$ ipython --no-banner

In [1]: import numpy as np

In [2]: np.set_printoptions(precision=1, suppress=True, linewidth=200)

In [3]: J = np.load("run9.npy")

In [4]: print(J.round(1) + 0)
[[-0.5  0.   0.   0.7  0.6]
 [ 0.2 -0.3 -0.6 -0.4  0.6]
 [-0.8  0.2 -0.3 -0.4 -0.2]
 [-0.3 -0.8  0.4 -0.1  0. ]
 [ 0.   0.4  0.6 -0.5  0.5]]

In [5]: P = np.triu(np.array([[2, 3, 4, 2, 4],
   ...:     [3, 1, 1, 4, 3],
   ...:     [4, 5, 5, 5, 0],
   ...:     [2, 3, 2, 2, 5],
   ...:     [0, 5, 0, 3, 0]]), 1) + np.eye(5)

In [6]: other = P @ J @ np.linalg.inv(P)

In [7]: np.linalg.matrix_rank(other)
Out[7]: np.int64(5)

In [8]: np.round(np.linalg.pinv(J), 1) + 0
Out[8]: 
array([[-0.5,  0.2, -0.8, -0.3,  0. ],
       [ 0. , -0.3,  0.2, -0.8,  0.4],
       [ 0. , -0.6, -0.3,  0.4,  0.6],
       [ 0.7, -0.4, -0.4, -0.1, -0.5],
       [ 0.6,  0.6, -0.2,  0. ,  0.5]])

In [9]: np.round(J @ J.T, 1) + 0
Out[9]: 
array([[1., 0., 0., 0., 0.],
       [0., 1., 0., 0., 0.],
       [0., 0., 1., 0., 0.],
       [0., 0., 0., 1., 0.],
       [0., 0., 0., 0., 1.]])

In [10]: np.round(J.T @ J, 1) + 0
Out[10]: 
array([[1., 0., 0., 0., 0.],
       [0., 1., 0., 0., 0.],
       [0., 0., 1., 0., 0.],
       [0., 0., 0., 1., 0.],
       [0., 0., 0., 0., 1.]])

In [11]: other = np.linalg.inv(J)

In [12]: np.round(np.linalg.det(J) * np.linalg.det(other), 1)
Out[12]: np.float64(1.0)

In [13]: np.round(np.linalg.det(J) * other, 1) + 0
Out[13]: 
array([[-0.5,  0.2, -0.8, -0.3,  0. ],
       [ 0. , -0.3,  0.2, -0.8,  0.4],
       [ 0. , -0.6, -0.3,  0.4,  0.6],
       [ 0.7, -0.4, -0.4, -0.1, -0.5],
       [ 0.6,  0.6, -0.2,  0. ,  0.5]])

In [14]: np.allclose(other, J.T)
Out[14]: True

In [15]: A = np.loadtxt("layer18.csv", delimiter=",")

In [16]: A
Out[16]: 
array([[-0.4, -0.2,  0. , -0.3, -0.4,  0.4],
       [-0.9,  0.2,  0.5,  0.6,  0. , -0.8],
       [-1.2,  1.6, -0.2, -0.5,  0.1,  1.3],
       [ 2.1, -0.5,  0.1,  1.7, -1.8, -1. ],
       [-0.1, -0.3,  1. , -0.6,  2.1,  1. ],
       [-0.9, -0.3, -0.1, -0.3, -1.3, -1.1],
       [ 1.5,  0.3,  1.3,  0. ,  0.6,  0. ],
       [ 0. ,  1.6, -0.9, -0.3, -0.7, -0.3],
       [-1.5, -0.2,  0.9, -1.3, -0.2, -0.3],
       [-3. , -0.3, -2.7,  2.1, -2.4,  3.9],
       [ 0.8, -1.4,  1.3,  0.2, -0.5, -0.4],
       [ 2. ,  0.1, -1.7, -1.1,  2.2,  1.2],
       [ 0.1, -0.5,  0.1,  1.3, -1.2, -0.5],
       [-0.6, -0.5,  0.6,  0. , -0.8,  0.7],
       [ 1.6, -0.6, -2. , -0.5, -1.3, -0.6],
       [ 1.2, -0.5,  0.5,  0.8,  2.4, -1.5],
       [-1.1, -2.3, -1.1,  0.1,  0.7,  1.2],
       [-0.2, -0.8,  0.6, -1.1,  1.7,  1.3],
       [-0.8,  0.3, -0.5,  0. , -0.5,  0.9],
       [-0.7,  0.5,  0.5,  1. ,  0.3,  0.2],
       [ 0.1,  0.6,  0.6, -1.5, -0.5, -1.1],
       [-0.4, -1.3,  0.6,  1.4, -0.9,  0.2],
       [ 0. ,  0. ,  1.6,  0. ,  1.1, -1. ],
       [-1.3, -2.3,  1.7,  0.6, -0.5,  1.2],
       [-0.3,  0.1,  0.6,  0.2, -0.3,  1.3],
       [ 1.1, -0.9, -1.3, -0.2,  0.2,  1.1]])

In [17]: vec = np.array([-1, 0, 0, 4, 1, 3])

In [18]: target = A @ vec

In [19]: np.round(np.linalg.pinv(A) @ A, 1) + 0
Out[19]: 
array([[1., 0., 0., 0., 0., 0.],
       [0., 1., 0., 0., 0., 0.],
       [0., 0., 1., 0., 0., 0.],
       [0., 0., 0., 1., 0., 0.],
       [0., 0., 0., 0., 1., 0.],
       [0., 0., 0., 0., 0., 1.]])

In [20]: rng = np.random.default_rng(929)

In [21]: target = target + 0.1 * rng.normal(size=26)

In [22]: target.round(1) + 0
Out[22]: array([ 0. ,  1. ,  3.2, -0.1,  2.9, -5. , -0.8, -2.9, -5. , 20.6, -1.7, -0.6,  2.3,  1.9, -6.7, -0.1,  5.8,  1.6,  3. ,  5.7, -9.9,  5.5, -2. ,  7. ,  4.7,  1.7])

In [23]: c, *_ = np.linalg.lstsq(A, target)

In [24]: c.round()
Out[24]: array([-1., -0.,  0.,  4.,  1.,  3.])

In [25]: round(np.linalg.norm(target - A @ c), 1)
Out[25]: np.float64(0.4)

In [26]: [round(float(np.linalg.norm(np.linalg.solve(A.T @ A + lam * np.eye(6), A.T @ target))), 2) for lam in (0, 1, 10, 100)]
Out[26]: [5.21, 4.95, 3.61, 1.3]
